$ python3 -q
>>> import numpy as np
>>> from numpy import linalg as LA
>>> np.set_printoptions(precision=2, suppress=True, linewidth=140, sign=" ")
>>> rd = lambda a: np.round(a, 2) + 0
>>> mat = np.loadtxt("case7.csv", delimiter=",")
>>> mat
array([[ -0.14,   0.17,   5.91,   1.56,   4.1 ,  -0.5 ,  -0.26,   0.8 ,  -1.29,  -3.77],
       [  0.18,  -0.74,  -4.41,  -1.08,  -8.73,  -1.37,  -0.66,  -1.36,  -0.26,   2.35],
       [ -0.22,  -6.65,  -3.1 ,  -0.94,  -1.79,   0.86,  -0.28,  -1.67,   0.64,  -2.51],
       [  0.23,  -5.98,   0.06,  -1.05,   3.62,   0.22,   0.65,   0.22,   0.13,   1.11],
       [  0.52, -11.94,  12.6 ,   1.12,  -4.93,  -0.14,   0.95,  -0.58,  -0.5 ,  -1.62],
       [  0.11,  -2.4 ,  -0.15,   0.55, -16.79,  -0.68,   1.11,  -2.48,  -0.15,   0.6 ],
       [  0.37,   1.74,   1.56,   2.14,  17.77,  -0.59,  -0.35,   1.25,   0.28,   1.81],
       [  1.  ,  -6.57,  -3.  ,  -2.51,  -2.83,  -0.12,  -0.55,   4.69,   1.02,   3.25],
       [ -0.02,   6.1 ,  12.05,   3.  , -18.93,  -1.92,  -0.51,   7.02,  -0.12,  -0.27],
       [ -0.37,   5.42,  -9.39,   3.6 ,  13.13,  -1.04,   0.56,   3.15,  -0.16,  -2.01],
       [ -0.01,   6.24,  15.69,  -3.67,  20.72,  -0.01,  -0.59,   1.99,   0.84,  -0.6 ],
       [ -0.05,  -9.53,   7.41,  -0.64, -23.32,  -0.68,  -0.3 ,   1.83,  -0.13,  -0.67],
       [  0.07,   5.71,   5.9 ,  -1.13,   3.71,  -3.13,  -0.11,   3.  ,  -1.  ,  -1.08],
       [  0.62,   4.2 ,   4.05,   4.12,   3.98,   0.84,  -0.01,  -5.96,   1.38,   3.83],
       [  0.65,   1.51, -13.28,  -2.49,   8.93,  -0.63,  -0.94,   4.6 ,  -0.3 ,  -0.97],
       [  0.05,   2.46,  10.54,  -2.72,  -1.42,   0.29,  -0.38,  -3.33,  -0.25,  -0.16],
       [  0.4 ,   1.89,  -0.7 ,  -1.34,  -3.52,  -0.05,   0.58,  -5.04,  -0.59,  -1.34],
       [  0.24,   0.58,  -1.24,  -1.6 ,  25.33,   0.1 ,  -1.72,  -1.14,   0.67,   0.75],
       [ -0.49,   6.24,  14.41,  -0.15, -12.02,   2.17,   0.82,   3.15,  -0.64,   0.31],
       [  0.37,   6.  ,  -0.68,   0.79,  12.56,   0.03,   1.05,   2.12,  -0.26,   0.72],
       [ -0.46, -10.18,   7.06,   1.75, -17.36,   0.09,   0.91,  -5.05,   0.46,   2.46],
       [ -0.42,   1.31,   3.92,   0.63,   4.11,  -1.22,  -0.85,  -3.5 ,  -0.46,  -2.23],
       [  0.17,   2.16,   7.34,  -0.48,  16.68,   2.08,   0.8 ,   5.12,  -0.02,   3.7 ],
       [  0.06,  -7.18, -11.16,   2.01,  10.55,  -0.81,  -1.17,   4.07,   0.66,  -0.07],
       [ -0.54,   7.64,   5.58,  -1.83,   8.64,   0.55,  -1.08,  -4.8 ,   0.07,  -2.31],
       [ -0.21,   1.33,   2.79,  -2.24,  10.48,  -0.4 ,  -0.02,  -2.34,   0.47,  -0.7 ],
       [  0.32,   2.57,  -9.11,  -0.8 , -14.68,   0.48,  -0.27,   3.67,  -0.34,   3.31],
       [ -0.43,   0.68,  -2.73,  -0.7 ,   6.12,  -0.65,   0.82,   0.24,   0.59,  -2.84],
       [  0.18,  -2.88,  18.74,  -1.56,  -6.13,  -0.22,   0.16,   5.73,   0.15,   2.07],
       [  0.23,   6.16,   1.56,   2.37,  -6.25,   0.35,   0.16,  -1.53,  -0.5 ,   0.5 ],
       [  0.05,   9.58,  -1.16,   3.6 ,  -1.76,  -0.41,   0.52,   6.21,  -0.02,  -0.2 ],
       [  0.12,  -0.97,  -1.55,  -0.45, -18.7 ,  -0.47,   0.14,   0.81,   0.53,  -0.86],
       [ -0.43,  -7.61,   9.17,  -1.06, -16.06,   1.49,  -0.15,  -3.3 ,  -0.3 ,   3.83],
       [  0.24,   3.9 ,  -4.12,  -0.08, -11.39,   0.6 ,  -0.37,   2.23,   0.07,   1.24],
       [  0.11,  -5.86,  11.39,  -5.27,  -2.07,   0.24,  -0.39,   1.27,  -0.76,  -0.44],
       [ -0.48,   2.45,  -7.95,  -1.21,  -3.01,   0.85,   0.07,  -0.95,  -1.24,  -0.44],
       [ -0.15,   5.69,  10.38,   1.33, -11.7 ,  -0.92,  -1.16,   0.68,  -0.17,   0.16],
       [ -0.32,  -5.6 , -10.44,   3.32,   0.19,   0.58,  -1.2 ,   2.97,   0.43,   0.19],
       [  0.06,   0.29,   8.28,  -2.19,  -4.67,  -0.28,  -0.14,  -1.86,   0.98,  -1.93],
       [ -0.17,  -3.74,   7.28,   2.2 ,  16.39,  -1.15,   1.21,   3.46,  -1.06,  -1.47],
       [ -0.07,   2.06,  -3.28,  -2.33,   6.67,  -0.08,   1.5 ,   2.28,   0.53,   1.19],
       [  0.21,   1.4 ,   7.14,   2.74,  -5.51,  -1.11,  -1.26,   0.61,   0.18,  -0.31],
       [ -0.27,   2.52,  -0.27,  -0.95,  23.42,  -0.4 ,   0.26,  -0.06,  -0.03,   0.1 ]])
>>> np.abs(mat).max()
np.float64(25.33)
>>> rd(mat.sum(axis=0))
array([  1.31,  10.17, 103.09,  -3.64,   3.53,  -7.16,  -2.45,  28.22,  -0.47,   4.68])
>>> rd(LA.norm(mat))
np.float64(105.61)
>>> rd(mat.mean(axis=0))
array([ 0.03,  0.24,  2.4 , -0.08,  0.08, -0.17, -0.06,  0.66, -0.01,  0.11])
>>> np.unravel_index(np.abs(mat).argmax(), mat.shape)
(np.int64(17), np.int64(4))
